% ipython --no-banner

In [1]: import numpy as np

In [2]: np.set_printoptions(precision=2, suppress=True, linewidth=200)

In [3]: F = np.load("arr.npy")

In [4]: F
Out[4]: 
array([[ 1,  0,  0,  0,  0],
       [ 0,  1,  0,  0,  0],
       [ 7,  7,  1,  0,  0],
       [-3,  3,  2,  1,  0],
       [ 0,  6,  5,  5,  1]])

In [5]: hat = np.triu(np.array([[2, 1, 2, 1, 1],
   ...:     [0, 0, 1, 0, 1],
   ...:     [0, 0, 0, 1, 1],
   ...:     [0, 2, 2, 2, 1],
   ...:     [1, 2, 0, 0, 0]]), 1) + np.eye(5)

In [6]: Y = hat @ F @ np.linalg.inv(hat)

In [7]: np.linalg.matrix_rank(Y)
Out[7]: np.int64(5)

In [8]: arr = np.array([[0, 0, 3, 8], [0, 0, -7, -1], [0, 0, 0, -1], [0, 0, 0, 0]])

In [9]: left, sigma, VT = np.linalg.svd(F)

In [10]: np.argmax(sigma[:-1] / (sigma[1:] + 1e-6)) + 1
Out[10]: np.int64(4)

In [11]: Y = left[:, :4] @ np.diag(sigma[:4]) @ VT[:4]

In [12]: np.linalg.matrix_rank(F, rtol=0.05)
Out[12]: np.int64(3)

In [13]: np.round(np.abs(F - Y).max(), 2)
Out[13]: np.float64(0.01)

In [14]: np.linalg.matrix_rank(Y)
Out[14]: np.int64(4)

In [15]: round(float(np.linalg.norm(F - Y) / np.linalg.norm(F)), 2)
Out[15]: 0.0

In [16]: Y.round(2) + 0
Out[16]: 
array([[ 1.  ,  0.  ,  0.  ,  0.  ,  0.01],
       [ 0.  ,  1.  ,  0.  ,  0.  ,  0.01],
       [ 7.  ,  7.  ,  1.  ,  0.  ,  0.  ],
       [-3.  ,  3.  ,  2.  ,  1.  ,  0.  ],
       [ 0.  ,  6.  ,  5.  ,  5.  ,  1.  ]])

In [17]: round(np.linalg.norm(Y, 2) / np.linalg.norm(Y), 2)
Out[17]: np.float64(0.83)

In [18]: np.argsort(-np.linalg.norm(Y, axis=0).round(6), kind="stable")[:3]
Out[18]: array([1, 0, 2])

In [19]: W0 = np.load("dump.npy")

In [20]: W0
Out[20]: 
array([[ 21.56,   1.65, -40.07],
       [ 20.66,   0.96, -39.26],
       [ 19.9 ,  -0.05, -40.54],
       [ 18.97,   0.04, -38.94],
       [ 21.13,  -0.51, -40.26],
       [ 18.55,   2.11, -40.1 ],
       [ 19.32,  -0.89, -39.37],
       [ 18.9 ,   0.31, -39.29],
       [ 19.79,   0.02, -40.67],
       [ 20.52,   0.9 , -39.91],
       [ 18.94,   0.51, -38.3 ],
       [ 21.16,   0.95, -38.23],
       [ 21.5 ,   0.13, -39.41],
       [ 19.28,  -0.62, -39.37],
       [ 20.88,  -2.01, -41.49],
       [ 20.07,  -0.52, -39.65],
       [ 19.04,   0.4 , -39.76],
       [ 21.15,   0.43, -39.25],
       [ 19.97,   2.27, -40.22],
       [ 18.9 ,  -0.35, -38.84],
       [ 18.73,  -1.12, -41.2 ],
       [ 18.02,  -0.7 , -39.14],
       [ 19.66,   0.8 , -39.74],
       [ 20.3 ,  -0.4 , -39.72]])

In [21]: vec = np.array([7, 9, 1])

In [22]: h1 = np.maximum(W0 @ vec, 0)

In [23]: W0.T @ h1
Out[23]: array([ 48368.11,    671.13, -96201.92])
